$ python -q
>>> import numpy as np
>>> np.set_printoptions(precision=3, suppress=True, linewidth=200)
>>> X = np.load("layer8.npy")
>>> X
array([[-4, -3, -2],
       [-3,  2, -3],
       [-2, -3, -6]])
>>> Q = X.astype(float).copy()
>>> for j in range(3):
...     Q[:, j] -= Q[:, :j] @ (Q[:, :j].T @ Q[:, j])
...     Q[:, j] /= np.linalg.norm(Q[:, j])
... 
>>> Q
array([[-0.743, -0.326,  0.585],
       [-0.557,  0.785, -0.27 ],
       [-0.371, -0.526, -0.765]])
>>> w1 = np.array([[-1, 3], [-2, 0], [0, -3]])
>>> c = np.array([-5, -6])
>>> act = np.maximum(Q @ w1 + c, 0)
>>> act
array([[0., 0.],
       [0., 0.],
       [0., 0.]])
>>> (act > 0).astype(int)
array([[0, 0],
       [0, 0],
       [0, 0]])
>>> basis = np.array([[3, 1], [2, -3]])
>>> act @ basis
array([[0., 0.],
       [0., 0.],
       [0., 0.]])
>>> (act @ basis).round(6).argmax(axis=1)
array([0, 0, 0])
>>> x = np.array([0, -2, 2])
>>> target = X @ x
>>> target
array([  2, -10,  -6])
>>> np.linalg.solve(X, -2 * target)
array([-0.,  4., -4.])
>>> np.round(np.linalg.solve(X, target + X[:, 2]), 3) + 0
array([ 0., -2.,  3.])
>>> M2 = np.linalg.inv(X)
>>> np.allclose(M2, X.T)
False
>>> np.linalg.inv(M2)
array([[-4., -3., -2.],
       [-3.,  2., -3.],
       [-2., -3., -6.]])
>>> (np.abs(M2) > 1e-9).astype(int)
array([[1, 1, 1],
       [1, 1, 1],
       [1, 1, 1]])
>>> np.linalg.det(X) * M2
array([[-21., -12.,  13.],
       [-12.,  20.,  -6.],
       [ 13.,  -6., -17.]])
>>> np.round(np.linalg.det(X[::-1]), 3)
np.float64(-94.0)
>>> round(np.linalg.eigvals(X).sum().real, 3)
np.float64(-8.0)
>>> np.linalg.eigvals(X)
array([-8.833, -2.872,  3.705])
>>> data = np.loadtxt("a.csv", delimiter=",")
>>> data
array([[-0.422, -0.153,  0.031,  0.82 , -0.354],
       [-0.302, -0.783, -0.474, -0.264,  0.044],
       [ 0.241,  0.3  , -0.67 , -0.066, -0.631],
       [-0.784,  0.511, -0.205, -0.221,  0.183],
       [ 0.241,  0.114, -0.532,  0.452,  0.664]])
>>> M2 = data / np.sqrt((data ** 2).mean(axis=1, keepdims=True))
>>> np.linalg.matrix_rank(M2) == np.linalg.matrix_rank(data)
np.True_
>>> np.linalg.norm(M2, axis=1)
array([2.236, 2.236, 2.236, 2.236, 2.236])
>>> x = np.array([1, 3, 4, 1, 3])
>>> round(float(np.linalg.det(data)), 3)
1.0
>>> round(float(np.linalg.norm(x)), 3), round(np.linalg.norm(data @ x), 3)
(6.0, np.float64(6.0))
>>> arr = np.load("mat.npy")
>>> arr
array([[  5.711,  19.233, -10.109,   5.87 ,  -5.782,  -5.876],
       [  1.223,   1.168,  -1.214,  -0.084,  -3.438,   1.573],
       [ -2.653,  -7.29 ,   4.238,  -1.821,   4.179,   0.934],
       [  3.621,   9.587,  -5.636,   2.419,  -5.583,  -1.272],
       [ -4.467,  -8.987,   5.956,  -1.479,   9.322,  -1.459],
       [ -1.754,   1.268,   0.749,   1.8  ,   7.398,  -5.324],
       [ -5.094,  -9.575,   6.693,  -1.394,  10.969,  -2.306],
       [ -0.265, -10.826,   3.903,  -5.159,  -7.222,  10.1  ],
       [  2.963,  -9.086,   0.999,  -6.52 , -17.688,  15.989],
       [  1.25 ,  -1.788,  -0.205,  -1.744,  -5.789,   4.713],
       [ -0.575,  -9.599,   3.647,  -4.374,  -5.082,   8.258]])
>>> th = np.radians(90)
>>> Rm = np.eye(6)
>>> Rm[1, 1] = Rm[3, 3] = np.cos(th)
>>> Rm[1, 3], Rm[3, 1] = -np.sin(th), np.sin(th)
>>> Rm.round(3) + 0
array([[ 1.,  0.,  0.,  0.,  0.,  0.],
       [ 0.,  0.,  0., -1.,  0.,  0.],
       [ 0.,  0.,  1.,  0.,  0.,  0.],
       [ 0.,  1.,  0.,  0.,  0.,  0.],
       [ 0.,  0.,  0.,  0.,  1.,  0.],
       [ 0.,  0.,  0.,  0.,  0.,  1.]])
>>> M2 = arr @ Rm.T
>>> np.abs(M2 - arr).max(axis=0)
array([ 0.   , 25.103,  0.   , 13.363,  0.   ,  0.   ])
>>> np.allclose(np.linalg.norm(arr, axis=1), np.linalg.norm(M2, axis=1))
True
>>> M2 = arr / np.sqrt((arr ** 2).mean(axis=1, keepdims=True))
>>> np.linalg.norm(M2, axis=1)
array([2.449, 2.449, 2.449, 2.449, 2.449, 2.449, 2.449, 2.449, 2.449, 2.449, 2.449])
>>> np.linalg.matrix_rank(M2) == np.linalg.matrix_rank(arr)
np.True_
>>> M2[2]
array([-0.651, -1.788,  1.039, -0.447,  1.025,  0.229])
>>> proj = np.triu(np.array([[0, 0, 2], [1, 0, 1], [3, 3, 3]]), 1) + np.eye(3)
>>> M2 = proj @ X @ np.linalg.inv(proj)
>>> np.trace(M2), np.trace(X)
(np.float64(-8.0), np.int64(-8))
>>> round(float(np.linalg.det(M2)), 3)
94.0
>>> M2
array([[-8., -9., 11.],
       [-5., -1.,  2.],
       [-2., -3.,  1.]])
>>> np.linalg.matrix_rank(M2)
np.int64(3)
